% python3 -q
>>> import numpy as np
>>> np.set_printoptions(suppress=True, linewidth=100)
>>> tidy = lambda a: np.round(a, 2) + 0
>>> E = np.loadtxt("test2.csv", delimiter=",")
>>> tidy(E)
array([[ 0.79, -0.12, -0.6 ],
       [ 0.59,  0.36,  0.72],
       [-0.13,  0.92, -0.36]])
>>> x0 = np.array([6, -5, -5])
>>> tidy(np.abs(np.linalg.eigvals(E)))
array([1., 1., 1.])
>>> 3 - np.linalg.matrix_rank(E - np.eye(3), tol=1e-8)
np.int64(0)
>>> tidy(E.T @ (E @ x0))
array([ 6., -5., -5.])
>>> tidy(np.linalg.inv(E))
array([[ 0.79,  0.59, -0.13],
       [-0.12,  0.36,  0.92],
       [-0.6 ,  0.72, -0.36]])
>>> T = np.stack([E, -2 * E, E[::-1]])
>>> tidy(T.sum(axis=0))
array([[-0.93,  1.04,  0.24],
       [ 0.  ,  0.  ,  0.  ],
       [ 0.93, -1.04, -0.24]])
>>> tidy(np.linalg.norm(T, axis=(1, 2)))
array([1.73, 3.46, 1.73])
>>> np.linalg.matrix_rank(T)
array([3, 3, 3])
>>> tidy(E.T @ E)
array([[1., 0., 0.],
       [0., 1., 0.],
       [0., 0., 1.]])
>>> tidy(np.linalg.norm(E, "nuc"))
np.float64(3.0)
>>> tidy(np.linalg.norm(E) ** 2 / np.linalg.norm(E, 2) ** 2)
np.float64(3.0)
>>> tidy(np.linalg.norm(E, axis=1))
array([1., 1., 1.])
>>> F = np.loadtxt("block13.csv", delimiter=",")
>>> F
array([[ 2.93, -0.14,  2.95],
       [ 2.95, -0.2 ,  2.93],
       [ 2.97, -0.07,  3.1 ],
       [ 3.15,  0.  ,  2.87],
       [ 3.13, -0.12,  3.02],
       [ 0.93, -3.09,  2.96],
       [ 0.98, -2.94,  2.96],
       [ 0.9 , -2.87,  2.98],
       [ 1.14, -2.95,  3.  ],
       [ 1.04, -2.98,  2.92]])
>>> basis = F[[7, 1]].astype(float)
>>> for _ in range(4):
...     lab = np.linalg.norm(F[:, None] - basis, axis=-1).argmin(axis=1)
...     basis = np.array([F[lab == j].mean(axis=0) for j in range(2)])
... 
>>> lab
array([1, 1, 1, 1, 1, 0, 0, 0, 0, 0])
>>> tidy(basis[1] - basis[0])
array([2.03, 2.86, 0.01])
>>> proj = F @ np.linalg.solve(F.T @ F, F.T)
>>> tidy(np.trace(proj))
np.float64(3.0)
>>> tidy(proj @ F[:, 1])
array([-0.14, -0.2 , -0.07,  0.  , -0.12, -3.09, -2.94, -2.87, -2.95, -2.98])
>>> x0 = np.array([2, -2, 4])
>>> rhs = F @ x0
>>> rhs
array([17.94, 18.02, 18.48, 17.78, 18.58, 19.88, 19.68, 19.46, 20.18, 19.72])
>>> tidy(np.linalg.solve(F.T @ F, F.T @ rhs))
array([ 2., -2.,  4.])
>>> rng = np.random.default_rng(480)
>>> rhs = rhs + 0.05 * rng.normal(size=10)
>>> tidy(rhs)
array([17.89, 17.97, 18.46, 17.7 , 18.68, 19.9 , 19.72, 19.48, 20.2 , 19.78])
>>> coef, *_ = np.linalg.lstsq(F, rhs)
>>> tidy(coef)
array([ 2.03, -2.04,  3.97])
>>> tidy(np.linalg.norm(rhs - F @ coef))
np.float64(0.15)
>>> tidy(F.T @ (rhs - F @ coef))
array([0., 0., 0.])
>>> [round(float(np.linalg.norm(np.linalg.solve(F.T @ F + lam * np.eye(3), F.T @ rhs))), 2) for lam in (0, 1, 10, 100)]
[4.9, 4.85, 4.57, 2.94]
>>> other = np.array([[-2, -3, 3], [-3, 1, 0], [3, -3, 3]])
>>> mat = other + other.T
>>> mat
array([[-4, -6,  6],
       [-6,  2, -3],
       [ 6, -3,  6]])
>>> lab = rng.permutation(3)
>>> lab
array([0, 1, 2])
>>> other = mat[lab][:, lab]
>>> np.allclose(other, mat)
True
>>> np.trace(other)
np.int64(4)
>>> tidy(np.linalg.det(other)), tidy(np.linalg.det(mat[lab]))
(np.float64(-84.0), np.float64(-84.0))
>>> tidy(np.sort(np.abs(np.linalg.eigvals(other))))
array([ 0.81,  8.71, 11.9 ])
>>> m1 = np.loadtxt("arr.csv", delimiter=",")
>>> tidy(m1)
array([[-0.34,  0.05, -0.66,  0.62, -0.13,  0.2 ],
       [ 0.34, -0.08,  0.53,  0.55, -0.18,  0.52],
       [ 0.49,  0.61, -0.08,  0.22, -0.31, -0.48],
       [ 0.13, -0.25, -0.2 , -0.38, -0.83,  0.21],
       [-0.44,  0.72,  0.2 , -0.24, -0.13,  0.41],
       [ 0.57,  0.16, -0.44, -0.25,  0.38,  0.5 ]])
>>> other = np.array([[-3, 1, -3],
...     [2, 0, -3],
...     [2, 0, -3],
...     [0, 0, -1],
...     [1, 3, 3],
...     [3, 2, 0]])
>>> np.linalg.matrix_rank(m1 @ other)
np.int64(3)
>>> tidy(np.einsum("ij,ij->i", m1, m1))
array([1., 1., 1., 1., 1., 1.])
>>> tidy(np.einsum("ij->j", m1))
array([ 0.75,  1.21, -0.66,  0.52, -1.19,  1.35])
>>> other = m1 / np.sqrt((m1 ** 2).mean(axis=1, keepdims=True))
>>> np.linalg.matrix_rank(m1 - m1.mean(axis=1, keepdims=True))
np.int64(5)
>>> np.linalg.matrix_rank(other) == np.linalg.matrix_rank(m1)
np.True_
>>> tidy(other[3])
array([ 0.32, -0.62, -0.5 , -0.92, -2.04,  0.51])
>>> feats = np.load("a.npy")
>>> feats
array([[-0.2, -1.1, -0.1,  0.2,  0.5, -0.6],
       [-1. , -3.1,  0.6,  0.2, -0.8, -0.2],
       [-0.5, -0.5,  1.2,  0.9,  0.4,  0.8],
       [ 2.7, -0.3,  0.4,  0.5,  0.5, -0.1],
       [ 1.9,  1. , -0.7,  0.6, -0.6,  1.6],
       [-1.5,  0. , -0.2,  0.6, -1.5, -1. ]])
>>> lab = rng.permutation(6)
>>> lab
array([0, 4, 2, 3, 5, 1])
>>> other = feats[lab][:, lab]
>>> other
array([[-0.2,  0.5, -0.1,  0.2, -0.6, -1.1],
       [ 1.9, -0.6, -0.7,  0.6,  1.6,  1. ],
       [-0.5,  0.4,  1.2,  0.9,  0.8, -0.5],
       [ 2.7,  0.5,  0.4,  0.5, -0.1, -0.3],
       [-1.5, -1.5, -0.2,  0.6, -1. ,  0. ],
       [-1. , -0.8,  0.6,  0.2, -0.2, -3.1]])
>>> np.allclose(other, feats)
False
>>> other = np.c_[F[:, :2] @ np.array([[2, 2], [0, 2]]), np.array([2, 0, 1, 3, 0, 1, 1, 3, 2, 1])]
>>> tidy(other)
array([[ 5.86,  5.58,  2.  ],
       [ 5.9 ,  5.5 ,  0.  ],
       [ 5.94,  5.8 ,  1.  ],
       [ 6.3 ,  6.3 ,  3.  ],
       [ 6.26,  6.02,  0.  ],
       [ 1.86, -4.32,  1.  ],
       [ 1.96, -3.92,  1.  ],
       [ 1.8 , -3.94,  3.  ],
       [ 2.28, -3.62,  2.  ],
       [ 2.08, -3.88,  1.  ]])
>>> tidy(np.linalg.norm(other - F @ np.linalg.lstsq(F, other)[0], axis=0))
array([0. , 0. , 3.2])
>>> np.linalg.matrix_rank(other)
np.int64(3)
>>> f = np.array([1, 2, 2, 5, 0, 0])
>>> other = feats + np.outer(f, np.eye(6)[2])
>>> tidy(np.linalg.det(other) / np.linalg.det(feats)), tidy(1 + np.linalg.solve(feats, f)[2])
(np.float64(2.66), np.float64(2.66))
>>> np.linalg.matrix_rank(other - feats)
np.int64(1)
>>> other = np.linalg.inv(feats)
>>> np.allclose(other, feats.T)
False
>>> tidy(np.linalg.det(feats) * np.linalg.det(other))
np.float64(1.0)
>>> A = np.load("x.npy")
>>> A
array([[ 3,  0,  0],
       [ 0, -4,  0],
       [ 0,  0,  4]])
>>> q, evecs = np.linalg.qr(A[:, :1])[0], np.linalg.qr(A[:, 1:])[0]
>>> s = np.linalg.svd(q.T @ evecs, compute_uv=False)
>>> np.degrees(np.arccos(s.clip(0, 1)))
array([90.])
>>> tidy(np.linalg.norm(q @ q.T - evecs @ evecs.T, 2))
np.float64(1.0)
>>> s
array([0.])
>>> proj = np.triu(np.array([[-2, -2, -2], [-1, 1, 0], [-1, 0, 0]]), 1) + np.eye(3)
>>> other = proj @ A @ np.linalg.inv(proj)
>>> np.linalg.matrix_rank(other)
np.int64(3)
>>> np.poly(other)
array([  1.,  -3., -16.,  48.])
>>> lab = rng.permutation(3)
>>> lab
array([1, 0, 2])
>>> other = A[lab][:, lab]
>>> np.diag(other)
array([-4,  3,  4])
>>> np.allclose(other, A)
False
>>> np.trace(other)
np.int64(3)
>>> [round(float(np.linalg.det(A[:i, :i])), 2) + 0 for i in range(1, 4)]
[3.0, -12.0, -48.0]
>>> tidy(np.linalg.eigvalsh(A).min())
np.float64(-4.0)
>>> basis = np.array([[2, -1, 0], [-2, 2, -1]])
>>> J = rng.normal(size=(18, 2)) @ basis + np.array([-2, 2, -2])
>>> tidy(J)
array([[-5.36,  5.8 , -4.12],
       [-4.87,  5.21, -3.77],
       [-1.7 ,  2.06, -2.21],
       [-4.03,  4.57, -3.55],
       [ 3.56, -2.34, -0.44],
       [-6.25,  5.31, -3.19],
       [ 0.16,  0.59, -1.67],
       [-2.26,  0.56, -0.43],
       [-4.9 ,  4.73, -3.28],
       [ 0.45,  0.59, -1.82],
       [-5.15,  4.67, -3.1 ],
       [-3.62,  2.56, -1.74],
       [ 1.46, -1.4 , -0.33],
       [-1.31,  0.97, -1.32],
       [-0.6 ,  1.92, -2.62],
       [-0.56,  1.52, -2.24],
       [ 6.06, -4.17,  0.14],
       [-3.06,  1.52, -0.99]])
>>> x0 = np.array([-3, -2, 2])
>>> rhs = J @ x0
>>> tidy(np.linalg.lstsq(J, rhs)[0])
array([-3., -2.,  2.])
>>> try:
...     np.linalg.solve(J, rhs)
... except np.linalg.LinAlgError as e:
...     print(e)
... 
Last 2 dimensions of the array must be square
>>> rhs = rhs + 0.3 * rng.normal(size=18)
>>> tidy(rhs)
array([-3.52, -3.56, -3.49, -3.98, -7.31,  2.06, -4.55,  4.4 , -1.02, -6.19, -0.3 ,  2.27, -2.44,
       -0.79, -7.37, -5.82, -9.06,  4.17])
>>> coef, *_ = np.linalg.lstsq(J, rhs)
>>> tidy(coef)
array([-2.89, -1.85,  2.04])
>>> coef.round()
array([-3., -2.,  2.])
>>> tidy(np.linalg.norm(rhs - J @ coef))
np.float64(1.02)
>>> tidy(J.T @ (rhs - J @ coef))
array([0., 0., 0.])
>>> def softmax(z):
...     e = np.exp(z - z.max(axis=-1, keepdims=True))
...     return e / e.sum(axis=-1, keepdims=True)
... 
>>> tidy(softmax(J).sum(axis=1))
array([1., 1., 1., 1., 1., 1., 1., 1., 1., 1., 1., 1., 1., 1., 1., 1., 1., 1.])
>>> tidy(softmax(J[13]))
array([0.08, 0.83, 0.08])
>>> scores = J @ J.T / np.sqrt(3)
>>> tidy(softmax(scores)[13] @ J)
array([-5.41,  5.34, -3.63])
>>> softmax(scores).round(6).argmax(axis=1)
array([ 0,  0,  0,  0, 16,  0,  0,  5,  0,  0,  0,  5, 16,  0,  0,  0, 16,  5])
>>> Ac = (J - J.mean(axis=0)) / J.std(axis=0)
>>> Ac.std(axis=0)
array([1., 1., 1.])
>>> coef = np.linalg.lstsq(np.delete(Ac, 2, axis=1), Ac[:, 2])[0]
>>> 1 - np.var(Ac[:, 2] - np.delete(Ac, 2, axis=1) @ coef)
np.float64(1.0)
>>> np.abs(coef).argmax()
np.int64(1)
>>> M = np.loadtxt("m.csv", delimiter=",")
>>> M
array([[-1., -8.,  5.],
       [ 0.,  3.,  1.],
       [ 0.,  0., -8.]])
>>> [round(float(x), 2) for x in np.linalg.svd(M, compute_uv=False)[:3]]
[10.96, 6.62, 0.33]
>>> np.linalg.matrix_rank(M, rtol=0.1)
np.int64(2)
>>> np.argsort(-np.linalg.norm(M, axis=0).round(6), kind="stable")[:3]
array([2, 1, 0])
>>> tidy(np.linalg.norm(M, 2) / np.linalg.norm(M))
np.float64(0.86)
>>> np.linalg.cond(M) > 100
np.False_
>>> lab = rng.permutation(3)
>>> other = M[:, lab] * rng.choice([-1, 1], 3)
>>> other
array([[ 5., -1., -8.],
       [ 1.,  0.,  3.],
       [-8.,  0.,  0.]])
>>> U, _, Vh = np.linalg.svd(M.T @ other)
>>> lab
array([2, 0, 1])
>>> tidy(np.linalg.lstsq(M, other)[0])
array([[0., 1., 0.],
       [0., 0., 1.],
       [1., 0., 0.]])
